In [1]: import numpy as np

In [2]: np.set_printoptions(precision=3, suppress=True, linewidth=100)

In [3]: data = np.array([[0, -5, -5], [0, 0, 5], [0, 0, 0]])

In [4]: data
Out[4]: 
array([[ 0, -5, -5],
       [ 0,  0,  5],
       [ 0,  0,  0]])

In [5]: # rank 2

In [6]: r = np.linalg.matrix_rank(data)

In [7]: r
Out[7]: np.int64(2)

In [8]: ns = np.linalg.svd(data)[2][r:].T

In [9]: ns.shape
Out[9]: (3, 1)

In [10]: data @ ns
Out[10]: 
array([[0.],
       [0.],
       [0.]])

In [11]: ns[:, 0] / ns[np.abs(ns[:, 0]).round(6).argmax(), 0]
Out[11]: array([1., 0., 0.])

In [12]: ns @ ns.T
Out[12]: 
array([[1., 0., 0.],
       [0., 0., 0.],
       [0., 0., 0.]])

In [13]: hat = np.triu(np.array([[0, 3, 1], [3, 2, 0], [2, 3, 0]]), 1) + np.eye(3)

In [14]: M2 = hat @ data @ np.linalg.inv(hat)

In [15]: M2
Out[15]: 
array([[ 0., -5., 10.],
       [ 0.,  0.,  5.],
       [ 0.,  0.,  0.]])

In [16]: hat @ data - data @ hat
Out[16]: 
array([[ 0.,  0., 15.],
       [ 0.,  0.,  0.],
       [ 0.,  0.,  0.]])

In [17]: np.trace(M2), np.trace(data)
Out[17]: (np.float64(0.0), np.int64(0))

In [18]: np.poly(M2)
Out[18]: array([1., 0., 0., 0.])

In [19]: np.linalg.matrix_rank(M2)
Out[19]: np.int64(2)

In [20]: M = np.load("mat.npy")

In [21]: M
Out[21]: 
array([[1, 0, 0, 0],
       [0, 0, 0, 0],
       [0, 0, 0, 3],
       [0, 0, 0, 0]])

In [22]: # triangular: eigenvalues sit on the diagonal

In [23]: np.argsort(-np.linalg.norm(data, axis=0).round(6), kind="stable")[:3]
Out[23]: array([2, 1, 0])

In [24]: round(float(np.linalg.norm(data, 2) / np.linalg.norm(data)), 3)
Out[24]: 0.934

In [25]: np.linalg.cond(data) > 100
Out[25]: np.True_
